>>> import numpy as np
>>> from numpy import linalg as LA
>>> np.set_printoptions(precision=1, suppress=True, linewidth=160, sign=" ")
>>> arr = np.array([[72, 34, -38, 21, -17],
...     [34, 105, -1, 35, -30],
...     [-38, -1, 78, 2, -7],
...     [21, 35, 2, 110, 57],
...     [-17, -30, -7, 57, 112]])
>>> # symmetric
>>> r0 = np.array([-5, 4, -3])
>>> np.polyval(r0, arr[2])
array([ -7375,    -12, -30111,    -15,   -276])
>>> np.correlate(arr[2], arr[4], "full")
array([-4256, -2278,  8945,  5817,  -540, -2736, -1337,   176,   119])
>>> np.array([np.convolve(row, r0, "same") for row in arr])
array([[ 118,  110, -359,  283, -131],
       [-389,  323, -494,  293, -225],
       [-147, -280,  305, -191,  -34],
       [ -91,   67, -647,  149, -102],
       [  82,  -34, -223, -311,  277]])
>>> A2 = arr ** -1
Traceback (most recent call last):
  File "<python-input-9>", line 1, in <module>
    A2 = arr ** -1
         ~~~~^^~~~
ValueError: Integers to negative integer powers are not allowed.
>>> A2 = LA.inv(arr)
>>> (np.abs(A2) > 1e-9).astype(int)
array([[ 1,  1,  1,  1,  1],
       [ 1,  1,  1,  1,  1],
       [ 1,  1,  1,  1,  1],
       [ 1,  1,  1,  1,  1],
       [ 1,  1,  1,  1,  1]])
>>> np.round(arr @ A2, 1) + 0
array([[ 1.,  0.,  0.,  0.,  0.],
       [ 0.,  1.,  0.,  0.,  0.],
       [ 0.,  0.,  1.,  0.,  0.],
       [ 0.,  0.,  0.,  1.,  0.],
       [ 0.,  0.,  0.,  0.,  1.]])
>>> A2.round(1) + 0
array([[ 0.,  0.,  0.,  0.,  0.],
       [ 0.,  0.,  0.,  0.,  0.],
       [ 0.,  0.,  0.,  0.,  0.],
       [ 0.,  0.,  0.,  0.,  0.],
       [ 0.,  0.,  0.,  0.,  0.]])
>>> A2 = arr / LA.norm(arr, axis=1, keepdims=True)
>>> C2 = A2 @ A2.T
>>> round(np.degrees(np.arccos(np.clip(C2[4, 3], -1, 1))), 1)
np.float64(48.7)
>>> (np.abs(C2) > 0.9).astype(int)
array([[ 1,  0,  0,  0,  0],
       [ 0,  1,  0,  0,  0],
       [ 0,  0,  1,  0,  0],
       [ 0,  0,  0,  1,  0],
       [ 0,  0,  0,  0,  1]])
>>> data = np.loadtxt("run13.csv", delimiter=",")
>>> data
array([[ 0.5, -0.5, -1.1,  0.8,  0.3, -0.3,  0.8, -1.1, -0.2, -1.3,  0.3],
       [ 0. ,  0.1, -0.3,  0.1, -0.1,  0.1, -0.1,  0.1,  0. ,  0. ,  0. ],
       [-0.2,  0.3,  0.8, -0.5, -0.2,  0.3, -0.7,  0.7,  0.1,  0.8, -0.1],
       [-0.5,  0.5,  1.3, -0.9, -0.3,  0.4, -0.7,  1.1,  0. ,  1.1, -0.5],
       [ 0.4, -0.3, -1.2,  0.8,  0.5, -0.4,  0.8, -1.2,  0. , -1.3,  0.5],
       [-0.5,  0.6,  1.9, -1.2, -0.6,  0.6, -1.3,  1.7,  0.1,  1.8, -0.5],
       [ 0.4, -0.3, -0.6,  0.4,  0.1, -0.2,  0.4, -0.7,  0. , -0.6,  0.3],
       [ 0.2, -0.1, -0.7,  0.5,  0.4, -0.3,  0.6, -0.7,  0. , -0.9,  0.2],
       [-0.1,  0.3,  0.8, -0.5, -0.3,  0.2, -0.4,  0.9,  0.1,  0.8, -0.3],
       [ 1.2, -1.2, -3.4,  2.4,  1.1, -1. ,  2.4, -3.4,  0.1, -3.2,  1. ],
       [ 0.5, -0.7, -1.7,  1.2,  0.5, -0.5,  1.2, -1.9, -0.1, -1.8,  0.3],
       [ 1.1, -0.9, -2.9,  2.1,  1. , -1.1,  2.1, -3. ,  0.1, -3.1,  0.9],
       [ 1.1, -0.9, -2.7,  1.8,  0.9, -0.8,  1.7, -2.6, -0.1, -2.8,  0.9],
       [-0.6,  0.6,  1.9, -1.5, -0.6,  0.7, -1.2,  1.9,  0.1,  1.9, -0.7],
       [-0.1,  0.1,  0.6, -0.3, -0.2,  0.3, -0.1,  0.5,  0.2,  0.5, -0.2],
       [-0.4,  0.3,  1.4, -1. , -0.6,  0.6, -0.8,  1.4,  0.1,  1.4, -0.5],
       [-0.5,  0.7,  2. , -1. , -0.7,  0.8, -1.2,  1.7, -0.2,  1.8, -0.7],
       [-1.4,  1.5,  4.3, -2.7, -1.5,  1.5, -2.9,  4.3,  0. ,  4.2, -1.3],
       [-1.2,  0.9,  2.9, -1.9, -0.9,  0.8, -2. ,  2.7,  0.1,  2.8, -0.9],
       [ 0. , -0.1,  0.2,  0. ,  0.1,  0.1, -0.1,  0.2, -0.2,  0.2,  0. ],
       [-0.6,  0.6,  1.7, -1.2, -0.7,  0.7, -1.4,  1.9, -0.1,  2. , -0.6],
       [-0.2,  0.2,  0.8, -0.3, -0.3,  0.1, -0.3,  0.7, -0.1,  0.6, -0.1],
       [ 0. , -0.2, -0.4,  0.2,  0.1,  0. ,  0.2, -0.3,  0.1, -0.3, -0.2],
       [ 0.4, -0.2, -1.4,  0.8,  0.4, -0.3,  0.9, -1.3,  0. , -1.1,  0.4],
       [ 0.7, -0.6, -2.1,  1.4,  0.7, -0.8,  1.2, -2.2,  0.1, -2. ,  0.7],
       [ 0.3, -0.2, -0.9,  0.8,  0.3, -0.2,  0.7, -1. ,  0.1, -1. ,  0.4],
       [ 0.6, -0.6, -1.8,  1.4,  0.7, -0.6,  1.3, -2. ,  0.1, -1.8,  0.6],
       [-1.7,  2. ,  5.3, -3.5, -1.9,  1.9, -3.6,  5.4, -0.1,  5.5, -1.5],
       [ 0. ,  0.1,  0.2,  0.2, -0.1,  0.1,  0. ,  0.1,  0. ,  0.3, -0.1],
       [-0.4,  0.5,  1.1, -1. , -0.2,  0.4, -0.9,  1. ,  0.1,  1.1, -0.4],
       [ 0.4, -0.1, -0.8,  0.5,  0.2, -0.4,  0.7, -0.8,  0. , -0.7,  0.2],
       [-1. ,  1.2,  3.2, -2.4, -1.3,  1.1, -2.2,  3.3, -0.1,  3.4, -1.1],
       [-1.1,  0.8,  2.9, -2. , -1.1,  1. , -1.9,  2.9,  0.1,  3. , -1.1],
       [ 0.7, -0.8, -2.4,  1.5,  0.8, -0.6,  1.6, -2.5, -0.1, -2.5,  0.7],
       [ 1.4, -1.5, -4.3,  2.9,  1.4, -1.4,  2.9, -4.3,  0.1, -4.2,  1.4],
       [ 0.2, -0.2, -1. ,  0.8,  0.3, -0.2,  0.5, -0.9,  0. , -0.8,  0.3],
       [-0.5,  0.6,  1.5, -0.9, -0.4,  0.5, -0.9,  1.2,  0.1,  1.5, -0.4]])
>>> vec = np.array([-2, 2, 0, -1, 3, 2, 0, -2, -2, -2, 1])
>>> h = np.maximum(data @ vec, 0)
>>> np.tanh(data @ vec)
array([ 1. , -0.2, -0.9, -1. ,  1. , -1. ,  0.8,  1. , -1. ,  1. ,  1. ,  1. ,  1. , -1. , -1. , -1. , -1. , -1. , -1. , -0.1, -1. , -1. ,  0.5,  1. ,  1. ,
        1. ,  1. , -1. , -0.8, -0.9,  0.9, -1. , -1. ,  1. ,  1. ,  1. , -1. ])
>>> np.flatnonzero(h > 1e-9)
array([  0,   4,   6,   7,   9,  10,  11,  12,  22,  23,  24,  25,  26,  30,  33,  34,  35])
>>> left, sigma, Vt = LA.svd(data)
>>> np.argmax(sigma[:-1] / (sigma[1:] + 1e-6)) + 1
np.int64(1)
>>> A2 = left[:, :1] @ np.diag(sigma[:1]) @ Vt[:1]
>>> np.round(np.abs(data - A2).max(), 1)
np.float64(0.3)
>>> round(LA.norm(data - A2, 2), 1), round(sigma[1], 1)
(np.float64(0.8), np.float64(0.8))
>>> LA.matrix_rank(A2)
np.int64(1)
>>> W2 = data[[30, 24]].astype(float)
>>> for _ in range(7):
...     idx = LA.norm(data[:, None] - W2, axis=-1).argmin(axis=1)
...     W2 = np.array([data[idx == j].mean(axis=0) for j in range(2)])
... 
>>> idx
array([ 1,  1,  0,  0,  1,  0,  1,  1,  0,  1,  1,  1,  1,  0,  0,  0,  0,  0,  0,  0,  0,  0,  1,  1,  1,  1,  1,  0,  0,  0,  1,  0,  0,  1,  1,  1,  0])
>>> np.abs(W2[1] - W2[0]).argmax()
np.int64(2)
>>> np.round(W2[1] - W2[0], 1) + 0
array([ 1.1, -1.1, -3.5,  2.3,  1.2, -1.1,  2.3, -3.4,  0. , -3.5,  1.1])
>>> J = np.load("data.npy")
>>> J
array([[ -1.7,   1. ,   0.6,   5.6, -10.4],
       [ 14.8,  21.9,  22.1,  14.3,  15.9],
       [  0.9,   9.5,   9.1,  15.9, -14.2],
       [ -4.1, -13. , -13.2, -18.2,   9.5],
       [-17.9, -27. , -27.3, -18.3, -18.4],
       [  8.1,  12.5,  12.9,  10.9,   6.1],
       [  0.8,   2. ,   2.6,   1.8,  -0.4],
       [  1.9,  10.1,   9.8,  16.4, -12.1],
       [  6.6,  14.8,  15.5,  16.1,  -2.3],
       [ -1.5,  -8.2,  -7.8, -12. ,   8. ],
       [  0.9,   0. ,  -0.1,  -2.5,   4.1]])
>>> left, sigma, Vt = LA.svd(J)
>>> np.argmax(sigma[:-1] / (sigma[1:] + 1e-6)) + 1
np.int64(2)
>>> A2 = left[:, :2] @ np.diag(sigma[:2]) @ Vt[:2]
>>> round(LA.norm(J - A2, 2), 1), np.round(sigma[2], 1)
(np.float64(1.2), np.float64(1.2))
>>> np.round(LA.norm(J - A2) / LA.norm(J), 1)
np.float64(0.0)
>>> feats = np.load("case14.npy")
>>> feats
array([[ 0, -4, -2,  3, -1,  4],
       [ 0,  0,  4, -1,  2,  0],
       [ 0,  0, -1,  1, -3,  4],
       [ 0,  0,  0,  4, -4, -1],
       [ 0,  0,  0,  0,  5, -4],
       [ 0,  0,  0,  0,  0,  3]])
>>> # triangular, det is the product of the diagonal
>>> np.sort(LA.eigvals(feats))
array([-1.,  0.,  0.,  3.,  4.,  5.])
>>> [int(LA.matrix_rank(LA.matrix_power(feats, p))) for p in range(1, 7)]
[5, 4, 4, 4, 4, 4]
>>> feats @ feats
array([[  0,   0, -14,  14, -19,   5],
       [  0,   0,  -4,   0,   2,   9],
       [  0,   0,   1,   3, -16,  19],
       [  0,   0,   0,  16, -36,   9],
       [  0,   0,   0,   0,  25, -32],
       [  0,   0,   0,   0,   0,   9]])
>>> np.abs(np.diag(LA.qr(feats)[1])) > 1e-9
array([False, False,  True,  True,  True,  True])
>>> LA.lstsq(feats[:-1].T, feats[-1])[2]
np.int32(5)
>>> np.allclose(feats[:-1].T @ LA.lstsq(feats[:-1].T, feats[-1])[0], feats[-1])
True
>>> np.round(feats @ LA.pinv(feats) @ feats, 1) + 0
array([[ 0., -4., -2.,  3., -1.,  4.],
       [ 0.,  0.,  4., -1.,  2.,  0.],
       [ 0.,  0., -1.,  1., -3.,  4.],
       [ 0.,  0.,  0.,  4., -4., -1.],
       [ 0.,  0.,  0.,  0.,  5., -4.],
       [ 0.,  0.,  0.,  0.,  0.,  3.]])
>>> np.unique(feats.round(6), axis=0).shape
(6, 6)
>>> A2 = feats / np.sqrt((feats ** 2).mean(axis=1, keepdims=True))
>>> A2[1]
array([ 0. ,  0. ,  2.1, -0.5,  1.1,  0. ])
>>> feats - feats.mean(axis=1, keepdims=True)
array([[ 0. , -4. , -2. ,  3. , -1. ,  4. ],
       [-0.8, -0.8,  3.2, -1.8,  1.2, -0.8],
       [-0.2, -0.2, -1.2,  0.8, -3.2,  3.8],
       [ 0.2,  0.2,  0.2,  4.2, -3.8, -0.8],
       [-0.2, -0.2, -0.2, -0.2,  4.8, -4.2],
       [-0.5, -0.5, -0.5, -0.5, -0.5,  2.5]])
>>> LA.norm(A2, axis=1)
array([ 2.4,  2.4,  2.4,  2.4,  2.4,  2.4])
>>> LA.matrix_rank(A2) == LA.matrix_rank(feats)
np.True_
>>> rank = LA.matrix_rank(feats)
>>> rank
np.int64(5)
>>> ns = LA.svd(feats)[2][rank:].T
>>> ns.shape
(6, 1)
>>> ns @ ns.T
array([[ 1.,  0.,  0.,  0.,  0.,  0.],
       [ 0.,  0.,  0.,  0.,  0.,  0.],
       [ 0.,  0.,  0.,  0.,  0.,  0.],
       [ 0.,  0.,  0.,  0.,  0.,  0.],
       [ 0.,  0.,  0.,  0.,  0.,  0.],
       [ 0.,  0.,  0.,  0.,  0.,  0.]])
>>> np.allclose(feats @ ns, 0)
True
>>> [int(LA.matrix_rank(np.delete(feats, i, axis=0))) for i in range(6)]
[4, 5, 5, 5, 5, 5]
>>> ns[:, 0] / ns[np.abs(ns[:, 0]).round(6).argmax(), 0]
array([ 1.,  0.,  0.,  0.,  0.,  0.])
>>> LA.matrix_rank(feats.T @ feats), LA.matrix_rank(feats @ feats.T)
(np.int64(5), np.int64(5))
